>>> import numpy as np
>>> from numpy import linalg as LA
>>> np.set_printoptions(precision=2, suppress=True, linewidth=160, legacy="1.25")
>>> tidy = lambda a: np.round(a, 2) + 0
>>> O, _ = LA.qr(np.array([[-1.5, -1.3, -1.1, 0.1, 0.2],
...     [0.3, -1.1, 0.0, 0.7, 1.2],
...     [-0.9, 1.1, -0.8, 0.5, 0.1],
...     [0.2, -1.1, 0.9, -0.1, 0.2],
...     [0.9, -0.8, -1.7, 0.8, 0.2],
...     [0.3, 1.3, 0.2, -0.2, 0.7]]))
>>> M = O @ O.T
>>> tidy(M)
array([[ 1.  ,  0.01, -0.01, -0.03, -0.01, -0.01],
       [ 0.01,  0.87,  0.12,  0.28,  0.09,  0.09],
       [-0.01,  0.12,  0.88, -0.27, -0.09, -0.09],
       [-0.03,  0.28, -0.27,  0.39, -0.2 , -0.21],
       [-0.01,  0.09, -0.09, -0.2 ,  0.93, -0.07],
       [-0.01,  0.09, -0.09, -0.21, -0.07,  0.93]])
>>> # symmetric, so the eigenvalues are real
>>> rng = np.random.default_rng(1)
>>> idx = rng.permutation(6)
>>> idx
array([4, 0, 2, 1, 5, 3])
>>> B = M[idx][:, idx]
>>> tidy(LA.det(B)), tidy(LA.det(M[idx]))
(0.0, 0.0)
>>> tidy(B)
array([[ 0.93, -0.01, -0.09,  0.09, -0.07, -0.2 ],
       [-0.01,  1.  , -0.01,  0.01, -0.01, -0.03],
       [-0.09, -0.01,  0.88,  0.12, -0.09, -0.27],
       [ 0.09,  0.01,  0.12,  0.87,  0.09,  0.28],
       [-0.07, -0.01, -0.09,  0.09,  0.93, -0.21],
       [-0.2 , -0.03, -0.27,  0.28, -0.21,  0.39]])
>>> W0 = np.load("a.npy")
>>> W0
array([[ 5.17, -2.32,  3.88,  3.13],
       [ 5.14, -2.06,  4.27,  2.87],
       [ 4.74, -1.62,  4.27,  3.49],
       [ 5.31, -1.52,  4.6 ,  2.99],
       [ 4.48, -2.44,  4.06,  2.72],
       [ 5.06,  3.05,  5.49, -0.02],
       [ 5.05,  2.88,  4.78, -0.37],
       [ 5.42,  3.3 ,  5.32, -0.22],
       [ 4.78,  3.27,  4.92, -0.23],
       [ 5.41,  2.86,  5.18,  0.07]])
>>> tidy(LA.norm(W0, 2) / LA.norm(W0))
0.92
>>> tidy(np.abs(LA.svd(W0)[2][-1]))
array([0.57, 0.28, 0.73, 0.27])
>>> round(np.log10(LA.cond(W0)))
2
>>> LA.matrix_rank(W0, rtol=0.1)
2
